% python3 -q
>>> import numpy as np
>>> np.set_printoptions(precision=3, suppress=True, linewidth=200)
>>> A = np.load("mat.npy")
>>> A
array([[ -3.609,   4.849,   2.671],
       [ 16.878, -19.221,  -7.507],
       [ 20.694, -18.999, -13.362],
       [  4.966,  -7.081,  -3.645],
       [ -6.267,   6.749,   2.807],
       [-17.017,  18.276,   8.921],
       [  4.836,   0.639,  -4.247],
       [-12.865,   8.909,   7.484],
       [  0.657,   4.94 ,  -1.21 ],
       [  2.455,  -1.604,  -2.774],
       [-12.813,  16.116,   5.928],
       [ -0.516,  -4.633,   0.208],
       [ 11.337, -14.04 ,  -5.114],
       [ -1.516,  -0.697,   0.138],
       [ 18.117, -31.218,  -7.653],
       [ -1.837,   5.45 ,  -0.065],
       [ -4.427,  12.569,   0.006],
       [-14.134,  21.587,   5.969]])
>>> Xs = A - A.mean(axis=0)
>>> left, sigma, Vh = np.linalg.svd(Xs, full_matrices=False)
>>> sigma
array([76.617, 14.647,  2.547])
>>> np.abs(Vh[0]).argmax()
np.int64(1)
>>> sigma ** 2 / (sigma ** 2).sum()
array([0.964, 0.035, 0.001])
>>> np.searchsorted(np.cumsum(sigma ** 2) / (sigma ** 2).sum(), 0.9) + 1
np.int64(1)
>>> np.abs(left[:, 0]).argmax()
np.int64(14)
>>> gram = np.cov(A, rowvar=False)
>>> np.corrcoef(A.T)
array([[ 1.   , -0.945, -0.978],
       [-0.945,  1.   ,  0.871],
       [-0.978,  0.871,  1.   ]])
>>> np.median(A, axis=0)
array([-1.016,  2.744, -0.03 ])
>>> gram
array([[ 124.699, -149.119,  -63.46 ],
       [-149.119,  199.826,   71.573],
       [ -63.46 ,   71.573,   33.781]])
